% ipython --no-banner

In [1]: import numpy as np

In [2]: np.set_printoptions(precision=4, suppress=True, linewidth=160)

In [3]: rnd = lambda a: np.round(a, 4) + 0

In [4]: m1 = np.array([[2, 2, 2, 2], [2, 2, 1, 3], [0, 0, 1, 0], [2, 1, 2, 3]])

In [5]: m1
Out[5]: 
array([[2, 2, 2, 2],
       [2, 2, 1, 3],
       [0, 0, 1, 0],
       [2, 1, 2, 3]])

In [6]: vec = np.array([2, 0, 0, 0])

In [7]: target = m1 @ vec

In [8]: target
Out[8]: array([4, 4, 0, 4])

In [9]: rnd(np.linalg.solve(m1, target))
Out[9]: array([2., 0., 0., 0.])

In [10]: print(rnd(np.linalg.solve(m1, 3 * target)))
[6. 0. 0. 0.]

In [11]: rnd(np.linalg.solve(m1, m1[:, 3]))
Out[11]: array([0., 0., 0., 1.])

In [12]: np.linalg.matrix_power(m1, 3)
Out[12]: 
array([[ 76,  60,  78, 102],
       [ 88,  69,  90, 118],
       [  0,   0,   1,   0],
       [ 74,  58,  78,  99]])

In [13]: (m1 + m1.T) / 2
Out[13]: 
array([[2. , 2. , 1. , 2. ],
       [2. , 2. , 0.5, 2. ],
       [1. , 0.5, 1. , 1. ],
       [2. , 2. , 1. , 3. ]])

In [14]: rnd(np.abs(np.linalg.eigvals(m1)).max())
Out[14]: np.float64(6.2514)

In [15]: (m1 - m1.T) / 2
Out[15]: 
array([[ 0. ,  0. ,  1. ,  0. ],
       [ 0. ,  0. ,  0.5,  1. ],
       [-1. , -0.5,  0. , -1. ],
       [ 0. , -1. ,  1. ,  0. ]])

In [16]: A2 = m1[0, 0] * m1[1:] - np.outer(m1[1:, 0], m1[0])

In [17]: A2
Out[17]: 
array([[ 0,  0, -2,  2],
       [ 0,  0,  2,  0],
       [ 0, -2,  0,  2]])

In [18]: np.flatnonzero(~A2.round(6).any(axis=1))
Out[18]: array([], dtype=int64)

In [19]: print(m1[:, 0] / m1[0, 0])
[1. 1. 0. 1.]

In [20]: vec = np.array([8, 0, 3, 5])

In [21]: h1 = np.maximum(A2 @ vec, 0)

In [22]: np.maximum(A2 @ (3 * vec), 0)
Out[22]: array([12, 18, 30])

In [23]: rnd(np.tanh(A2 @ vec))
Out[23]: array([0.9993, 1.    , 1.    ])

In [24]: h1
Out[24]: array([ 4,  6, 10])

In [25]: A2.T @ h1
Out[25]: array([  0, -20,   4,  28])

In [26]: A2 * (h1 > 1e-9)[:, None]
Out[26]: 
array([[ 0,  0, -2,  2],
       [ 0,  0,  2,  0],
       [ 0, -2,  0,  2]])
